>>> import numpy as np
>>> from numpy import linalg as LA
>>> np.set_printoptions(suppress=True, linewidth=140)
>>> feats = np.load("test9.npy")
>>> feats.round(2)
array([[-1.67,  0.97,  0.49, -0.18],
       [-0.59, -1.54,  1.11,  0.18],
       [-0.49, -0.67, -0.94, -1.56],
       [-0.79, -0.48, -1.28,  1.23]])
>>> proj = np.triu(np.array([[-2, -1, 2, 2], [1, -3, -3, -1], [-3, 3, 2, 3], [-3, -2, 0, 3]]), 1) + np.eye(4)
>>> A2 = proj @ feats @ LA.inv(proj)
>>> round(np.trace(A2), 2), np.round(np.trace(feats), 2)
(np.float64(-2.92), np.float64(-2.92))
>>> np.round(LA.svd(feats, compute_uv=False), 2)
array([2., 2., 2., 2.])
>>> np.round(LA.pinv(feats), 2)
array([[-0.42, -0.15, -0.12, -0.2 ],
       [ 0.24, -0.39, -0.17, -0.12],
       [ 0.12,  0.28, -0.23, -0.32],
       [-0.05,  0.05, -0.39,  0.31]])
>>> r0 = np.array([0, 0, 0, 0])
>>> A2 = feats + np.outer(r0, np.eye(4)[3])
>>> LA.matrix_rank(A2 - feats)
np.int64(0)
>>> x0 = np.array([9, 7, 5, 9])
>>> target = feats @ x0
>>> beta, lr = np.zeros(4), 1 / LA.norm(feats, 2) ** 2
>>> for i in range(6):
...     beta -= lr * feats.T @ (feats @ beta - target)
...     if i % 2 == 0: print(i, round(LA.norm(feats @ beta - target), 2))
... 
0 0.0
2 0.0
4 0.0
>>> round(float(LA.cond(feats)), 2)
1.0
>>> th = np.deg2rad(15)
>>> W0 = np.eye(2)
>>> W0[np.ix_([0, 1], [0, 1])] = [[np.cos(th), -np.sin(th)], [np.sin(th), np.cos(th)]]
>>> W0.round(2)
array([[ 0.97, -0.26],
       [ 0.26,  0.97]])
>>> np.round(W0.T @ W0, 2) + 0
array([[1., 0.],
       [0., 1.]])
>>> np.round(LA.pinv(W0), 2)
array([[ 0.97,  0.26],
       [-0.26,  0.97]])
>>> np.round(LA.svd(W0, compute_uv=False), 2)
array([1., 1.])
>>> LA.determinant(W0)
Traceback (most recent call last):
  File "<python-input-25>", line 1, in <module>
    LA.determinant(W0)
    ^^^^^^^^^^^^^^
AttributeError: module 'numpy.linalg' has no attribute 'determinant'
>>> np.round(LA.matrix_power(W0, 2), 2)
array([[ 0.87, -0.5 ],
       [ 0.5 ,  0.87]])
>>> round(float(LA.det(W0)), 2)
1.0
>>> np.round((W0 + W0.T) / 2, 2)
array([[0.97, 0.  ],
       [0.  , 0.97]])
>>> np.round(np.sort(np.abs(LA.eigvals(W0))), 2)
array([1., 1.])
>>> assert W0 == W0.T
Traceback (most recent call last):
  File "<python-input-30>", line 1, in <module>
    assert W0 == W0.T
           ^^^^^^^^^^
ValueError: The truth value of an array with more than one element is ambiguous. Use a.any() or a.all()
>>> np.round((W0 - W0.T) / 2, 2)
array([[ 0.  , -0.26],
       [ 0.26,  0.  ]])
>>> round(np.trace(W0), 2)
np.float64(1.93)
>>> np.allclose(W0 @ W0.T, W0.T @ W0)
True
>>> W0.inv()
Traceback (most recent call last):
  File "<python-input-34>", line 1, in <module>
    W0.inv()
    ^^^^^^
AttributeError: 'numpy.ndarray' object has no attribute 'inv'
>>> round(np.abs(LA.eigvals(W0)).max(), 2)
np.float64(1.0)
>>> x0 = np.array([1, 4])
>>> np.round(LA.det(W0), 2)
np.float64(1.0)
>>> J = np.load("m.npy")
>>> J
array([[5., 0.],
       [0., 5.]])
>>> rng = np.random.default_rng(59720)
>>> lab = rng.permutation(2)
>>> lab
array([0, 1])
>>> A2 = J[lab][:, lab]
>>> np.trace(A2)
np.float64(10.0)
>>> np.round(np.sort(np.abs(LA.eigvals(A2))), 2)
array([5., 5.])
>>> x0 = np.ones(2)
>>> for _ in range(4):
...     x0 = J @ x0
...     x0 /= LA.norm(x0)
...     print(round(x0 @ J @ x0, 2))
... 
5.0
5.0
5.0
5.0
>>> round(float(LA.eigvalsh(J)[-1]), 2)
5.0
>>> vals, V = LA.eig(J)
>>> vals
array([5., 5.])
>>> np.round(np.sort(LA.eigvals(J @ J)), 2)
array([25., 25.])
>>> np.prod(vals)
np.float64(25.0)
>>> A = np.array([[83, 2, 3, 0, 1],
...     [0, -48, 2, 1, 3],
...     [1, 2, 41, 2, 2],
...     [3, 1, 2, -30, 1],
...     [2, 2, 3, 3, 71]])
>>> x0 = np.array([-5, 0, 3, 1, 3])
>>> LA.norm(A @ x0) <= LA.norm(A, 2) * LA.norm(x0) + 1e-9
np.True_
>>> (A @ x0).argmax()
np.int64(4)
>>> A * x0
array([[-415,    0,    9,    0,    3],
       [   0,    0,    6,    1,    9],
       [  -5,    0,  123,    2,    6],
       [ -15,    0,    6,  -30,    3],
       [ -10,    0,    9,    3,  213]])
>>> np.sign((A @ x0).round(6))
array([-1,  1,  1, -1,  1])
>>> (A * x0).sum(axis=1)
array([-403,   16,  126,  -36,  215])
>>> A @ (2 * x0)
array([-806,   32,  252,  -72,  430])
>>> arr = np.loadtxt("dump.csv", delimiter=",")
>>> arr
array([[1., 0., 0., 0., 0., 0.],
       [0., 0., 0., 0., 1., 0.],
       [0., 0., 0., 0., 0., 1.],
       [0., 0., 1., 0., 0., 0.],
       [0., 1., 0., 0., 0., 0.],
       [0., 0., 0., 1., 0., 0.]])
>>> lab = rng.permutation(6)
>>> A2 = arr[:, lab] * rng.choice([-1, 1], 6)
>>> A2
array([[ 0.,  0.,  1., -0.,  0.,  0.],
       [ 1.,  0.,  0., -0.,  0.,  0.],
       [ 0.,  1.,  0., -0.,  0.,  0.],
       [ 0.,  0.,  0., -0.,  0.,  1.],
       [ 0.,  0.,  0., -1.,  0.,  0.],
       [ 0.,  0.,  0., -0.,  1.,  0.]])
>>> left, _, VT = LA.svd(arr.T @ A2)
>>> np.round(LA.lstsq(arr, A2)[0], 2)
array([[ 0.,  0.,  1.,  0.,  0.,  0.],
       [ 0.,  0.,  0., -1.,  0.,  0.],
       [ 0.,  0.,  0.,  0.,  0.,  1.],
       [ 0.,  0.,  0.,  0.,  1.,  0.],
       [ 1.,  0.,  0.,  0.,  0.,  0.],
       [ 0.,  1.,  0.,  0.,  0.,  0.]])
>>> lab
array([4, 5, 0, 1, 3, 2])
>>> (LA.matrix_power((arr != 0) + (arr.T != 0) + np.eye(6), 6) > 0).astype(int)
array([[1, 0, 0, 0, 0, 0],
       [0, 1, 0, 0, 1, 0],
       [0, 0, 1, 1, 0, 1],
       [0, 0, 1, 1, 0, 1],
       [0, 1, 0, 0, 1, 0],
       [0, 0, 1, 1, 0, 1]])
>>> round(float(LA.det(arr)), 2)
-1.0
>>> np.round(np.sort(LA.eigvals(arr).real), 2)
array([-1. , -0.5, -0.5,  1. ,  1. ,  1. ])
>>> arr @ arr
array([[1., 0., 0., 0., 0., 0.],
       [0., 1., 0., 0., 0., 0.],
       [0., 0., 0., 1., 0., 0.],
       [0., 0., 0., 0., 0., 1.],
       [0., 0., 0., 0., 1., 0.],
       [0., 0., 1., 0., 0., 0.]])
>>> np.flatnonzero(LA.matrix_power((arr != 0) + (arr.T != 0) + np.eye(6), 6)[3])
array([2, 3, 5])
>>> (arr - arr.T) / 2
array([[ 0. ,  0. ,  0. ,  0. ,  0. ,  0. ],
       [ 0. ,  0. ,  0. ,  0. ,  0. ,  0. ],
       [ 0. ,  0. ,  0. , -0.5,  0. ,  0.5],
       [ 0. ,  0. ,  0.5,  0. ,  0. , -0.5],
       [ 0. ,  0. ,  0. ,  0. ,  0. ,  0. ],
       [ 0. ,  0. , -0.5,  0.5,  0. ,  0. ]])
>>> np.allclose(arr, arr.T)
False
>>> np.round(LA.matrix_power(arr, 2), 2)
array([[1., 0., 0., 0., 0., 0.],
       [0., 1., 0., 0., 0., 0.],
       [0., 0., 0., 1., 0., 0.],
       [0., 0., 0., 0., 0., 1.],
       [0., 0., 0., 0., 1., 0.],
       [0., 0., 1., 0., 0., 0.]])
>>> np.round(np.abs(LA.eigvals(arr)).max(), 2)
np.float64(1.0)
>>> A2 = arr[0, 0] * arr[1:] - np.outer(arr[1:, 0], arr[0])
>>> A2
array([[0., 0., 0., 0., 1., 0.],
       [0., 0., 0., 0., 0., 1.],
       [0., 0., 1., 0., 0., 0.],
       [0., 1., 0., 0., 0., 0.],
       [0., 0., 0., 1., 0., 0.]])
>>> np.flatnonzero(~A2.round(6).any(axis=1))
array([], dtype=int64)
>>> lab = rng.permutation(6)
>>> lab
array([4, 1, 2, 0, 3, 5])
>>> A2 = arr[lab][:, lab]
>>> round(LA.det(A2), 2), round(float(LA.det(arr[lab])), 2)
(np.float64(-1.0), -1.0)
>>> A2
array([[0., 1., 0., 0., 0., 0.],
       [1., 0., 0., 0., 0., 0.],
       [0., 0., 0., 0., 0., 1.],
       [0., 0., 0., 1., 0., 0.],
       [0., 0., 1., 0., 0., 0.],
       [0., 0., 0., 0., 1., 0.]])
>>> X = np.load("x.npy")
>>> X.round(2)
array([[-0.65, -0.67,  0.34],
       [ 0.7 , -0.71, -0.06],
       [ 0.28,  0.2 ,  0.94]])
>>> np.round(LA.norm(X, axis=0), 2)
array([1., 1., 1.])
>>> round(float(X[:, 2] @ X[:, 1]), 2)
-0.0
>>> np.round(X @ X.T, 2) + 0
array([[1., 0., 0.],
       [0., 1., 0.],
       [0., 0., 1.]])
>>> x0 = np.array([1, 1, 0])
>>> target = X @ x0
>>> target.round(2)
array([-1.33, -0.01,  0.48])
>>> np.round(LA.solve(X.T, X[2]), 2) + 0
array([0., 0., 1.])
>>> np.round(LA.solve(X, X[:, 2]), 2)
array([ 0., -0.,  1.])
>>> E = np.loadtxt("a.csv", delimiter=",")
>>> E.round(2)
array([[-14.87,  -9.95,  -8.94],
       [ 16.6 ,  -5.5 ,   9.7 ],
       [ -3.53, -19.54,  -2.42],
       [ -6.87,  18.41,  -3.73],
       [  5.46,  18.91,   3.55],
       [  3.59,  19.52,   2.45],
       [  5.64,  18.84,   3.65],
       [  5.43,  18.92,   3.53],
       [  9.79,  16.35,   6.06],
       [-16.92,   3.93,  -9.91],
       [ -9.01, -16.95,  -5.61],
       [ -8.51, -17.3 ,  -5.31],
       [  9.97,  16.2 ,   6.16],
       [-16.17,   7.08,  -9.41],
       [ 15.62,  -8.6 ,   9.06],
       [  4.74, -19.27,   2.47],
       [-15.07,   9.85,  -8.72],
       [ 13.16,  12.77,   7.98],
       [-17.2 ,  -0.9 , -10.16],
       [-15.99,   7.61,  -9.3 ],
       [  7.97, -17.81,   4.39],
       [-14.71, -10.26,  -8.85],
       [ -2.96,  19.73,  -1.41],
       [-13.44, -12.38,  -8.14],
       [-12.2 ,  14.24,  -6.95],
       [ 10.17,  16.03,   6.27],
       [ 17.2 ,  -1.22,  10.13],
       [ 11.93, -14.54,   6.79],
       [ -0.27,  20.  ,   0.18],
       [  3.63, -19.58,   1.81]])
>>> left, sv, VT = LA.svd(E)
>>> sv.round(2) + 0
array([82.54, 72.02,  0.  ])
>>> A2 = left[:, :2] @ np.diag(sv[:2]) @ VT[:2]
>>> round(LA.norm(E - A2) / LA.norm(E), 2)
np.float64(0.0)
>>> round(LA.norm(E - A2, 2), 2), round(sv[2], 2)
(np.float64(0.0), np.float64(0.0))
>>> Xs = E - E.mean(axis=0)
>>> V = LA.svd(Xs)[2][:2]
>>> A2 = Xs - Xs @ V.T @ V
>>> np.round(np.cov(Xs @ V.T, rowvar=False), 2) + 0
array([[231.9 ,   0.  ],
       [  0.  , 176.03]])
>>> np.round((Xs @ V.T).std(axis=0), 2)
array([14.97, 13.04])
>>> np.round(A2.std(axis=0), 2) + 0
array([0., 0., 0.])
>>> round(LA.norm(A2) / LA.norm(Xs), 2)
np.float64(0.0)
>>> rk = LA.matrix_rank(E)
>>> rk
np.int64(2)
>>> ns = LA.svd(E)[2][rk:].T
>>> LA.matrix_rank(E.T @ E), LA.matrix_rank(E @ E.T)
(np.int64(2), np.int64(2))
>>> def softmax(z):
...     e = np.exp(z - z.max(axis=-1, keepdims=True))
...     return e / e.sum(axis=-1, keepdims=True)
... 
>>> np.round(softmax(E[4]), 2) + 0
array([0., 1., 0.])
>>> np.round(softmax(10 * E[4]), 2) + 0
array([0., 1., 0.])
>>> S = E @ E.T / np.sqrt(3)
>>> softmax(S).round(6).argmax(axis=1)
array([ 0,  1,  2,  3,  4,  5,  6,  7,  8,  9, 10, 11, 12, 13, 14, 15, 16, 17, 18, 19, 20, 21, 22, 23, 24, 25, 26, 27, 28, 29])
>>> K = np.load("layer16.npy")
>>> K
array([[ 0.21,  0.59,  0.25, -0.66, -1.67],
       [-0.41,  1.78,  1.34,  0.67,  0.86],
       [-0.84,  3.96,  2.95,  1.19,  1.17],
       [ 0.39, -1.06, -1.48, -1.77, -2.41],
       [-1.74,  7.49,  5.88,  2.94,  3.4 ],
       [-0.22,  1.05,  0.56, -0.09, -0.17],
       [ 0.93, -4.5 , -3.52, -1.5 , -1.39],
       [ 0.33, -1.12, -1.04, -0.75, -0.95],
       [ 0.67, -3.76, -2.84, -0.97, -0.56],
       [ 0.02, -0.48, -0.36,  0.05,  0.38],
       [ 0.52, -2.36, -2.24, -1.45, -1.43],
       [ 1.02, -3.61, -3.04, -1.94, -2.62],
       [ 1.06, -5.05, -4.33, -2.39, -2.34],
       [ 1.42, -6.06, -4.87, -2.46, -2.71],
       [-1.06,  4.96,  3.97,  1.92,  1.93],
       [-0.05,  0.87,  0.  , -1.09, -1.59],
       [ 0.85, -3.29, -2.69, -1.58, -1.96],
       [ 1.82, -7.33, -6.09, -3.35, -3.87],
       [ 0.73, -3.61, -3.19, -1.82, -1.72],
       [-1.02,  4.57,  3.83,  2.13,  2.26],
       [-1.45,  6.13,  5.35,  3.18,  3.43],
       [-1.33,  6.28,  4.97,  2.43,  2.52],
       [ 1.14, -5.27, -4.11, -1.83, -1.83],
       [ 0.52, -2.06, -1.46, -0.49, -0.58],
       [-0.15,  0.23,  0.29,  0.42,  0.75],
       [-0.47,  3.28,  2.65,  1.  ,  0.42],
       [-1.08,  3.8 ,  3.36,  2.1 ,  2.55],
       [-0.14,  0.74,  0.85,  0.75,  0.77],
       [ 0.58, -1.96, -1.95, -1.59, -2.07],
       [ 1.45, -6.35, -4.83, -2.16, -2.38],
       [-0.39,  1.21,  1.05,  0.63,  0.79]])
>>> q, R = LA.qr(K)
>>> np.round(q.T @ q, 2) + 0
array([[1., 0., 0., 0., 0.],
       [0., 1., 0., 0., 0.],
       [0., 0., 1., 0., 0.],
       [0., 0., 0., 1., 0.],
       [0., 0., 0., 0., 1.]])
>>> np.round(np.abs(np.diag(R)), 2)
array([5.12, 3.1 , 1.27, 0.44, 0.14])
>>> q.shape, R.shape
((31, 5), (5, 5))
>>> R.round(2)
array([[-5.12, 22.11, 18.05,  9.48, 10.41],
       [ 0.  , -3.1 , -1.81,  0.72,  2.48],
       [ 0.  ,  0.  ,  1.27,  2.14,  2.28],
       [ 0.  ,  0.  ,  0.  ,  0.44,  0.95],
       [ 0.  ,  0.  ,  0.  ,  0.  , -0.14]])
